% python3 -q
>>> import numpy as np
>>> from numpy import linalg as LA
>>> np.set_printoptions(suppress=True, linewidth=100)
>>> A = np.array([[0, 0, -2, 0, 0, 0, 0, 0, 0],
...     [0, 0, 0, 0, 0, 0, 0, 0, 0],
...     [0, 2, 0, 0, 0, 0, 0, 0, 0],
...     [0, 0, 0, 0, 0, -1, -1, 0, 0],
...     [0, 1, 0, -2, 0, 0, 0, 0, 0],
...     [0, 2, 0, -2, 0, 0, 2, 0, 0],
...     [0, -1, 0, 2, 2, 0, 0, 1, 0]])
>>> round(float(LA.norm(A)), 1)
6.1
>>> np.count_nonzero(A)
np.int64(13)
>>> W = np.array([[2, 3],
...     [1, 0],
...     [1, -2],
...     [3, 3],
...     [2, -1],
...     [-3, 0],
...     [3, -1],
...     [-3, 3],
...     [0, -1]])
>>> coef = np.array([0, 1])
>>> hid = np.maximum(A @ W + coef, 0)
>>> LA.matrix_rank(hid)
np.int64(2)
>>> np.round((hid > 0).mean(axis=0), 1)
array([0.4, 0.7])
>>> (hid > 0).astype(int)
array([[0, 1],
       [0, 1],
       [1, 1],
       [0, 1],
       [0, 0],
       [1, 0],
       [1, 1]])
>>> hid
array([[0, 5],
       [0, 1],
       [2, 1],
       [0, 2],
       [0, 0],
       [2, 0],
       [6, 8]])
>>> W2 = np.array([[-1, 5, 4], [0, 0, 3]])
>>> (hid @ W2).round(6).argmax(axis=1)
array([2, 2, 2, 2, 0, 1, 2])
>>> hid @ W2
array([[ 0,  0, 15],
       [ 0,  0,  3],
       [-2, 10, 11],
       [ 0,  0,  6],
       [ 0,  0,  0],
       [-2, 10,  8],
       [-6, 30, 48]])
>>> x0 = np.array([1, 4])
>>> target = hid @ x0
>>> target
array([20,  4,  6,  8,  0,  2, 38])
>>> np.round(LA.solve(hid.T @ hid, hid.T @ target), 1)
array([1., 4.])
>>> rng = np.random.default_rng(784313)
>>> target = target + 0.3 * rng.normal(size=7)
>>> target.round(1)
array([19.7,  3.7,  6. ,  7.7,  0.1,  2.4, 37.9])
>>> coef, *_ = LA.lstsq(hid, target)
>>> [round(float(LA.norm(LA.solve(hid.T @ hid + lam * np.eye(2), hid.T @ target))), 2) for lam in (0, 1, 10, 100)]
[4.06, 4.01, 3.68, 2.18]
>>> coef.round(1)
array([1.1, 3.9])
>>> Uu, sigma, Vh = LA.svd(A)
>>> sigma.round(1)
array([ 4.7,  2.4,  2. ,  1.7,  1.3,  0.7, -0. ])
>>> Y = Uu[:, :6] @ np.diag(sigma[:6]) @ Vh[:6]
>>> round(float(LA.norm(A - Y) / LA.norm(A)), 1)
0.0
>>> round(float(LA.norm(A - Y, 2)), 1), sigma[6]
(0.0, np.float64(-0.0))
>>> def softmax(z):
...     e = np.exp(z - z.max(axis=-1, keepdims=True))
...     return e / e.sum(axis=-1, keepdims=True)
... 
>>> np.round(softmax(A[5] + 4), 1) + 0
array([0. , 0.4, 0. , 0. , 0. , 0. , 0.4, 0. , 0. ])
>>> att = A @ A.T / np.sqrt(9)
>>> np.round(softmax(att), 1) + 0
array([[0.4, 0.1, 0.1, 0.1, 0.1, 0.1, 0.1],
       [0.1, 0.1, 0.1, 0.1, 0.1, 0.1, 0.1],
       [0.1, 0.1, 0.3, 0.1, 0.1, 0.3, 0. ],
       [0.1, 0.1, 0.1, 0.3, 0.1, 0.1, 0.1],
       [0.1, 0.1, 0.1, 0.1, 0.3, 0.4, 0. ],
       [0. , 0. , 0.1, 0. , 0.1, 0.8, 0. ],
       [0. , 0. , 0. , 0. , 0. , 0. , 0.9]])
>>> np.round(softmax(att)[5] @ A, 1) + 0
array([ 0. ,  1.8,  0. , -1.8,  0. ,  0. ,  1.6,  0. ,  0. ])
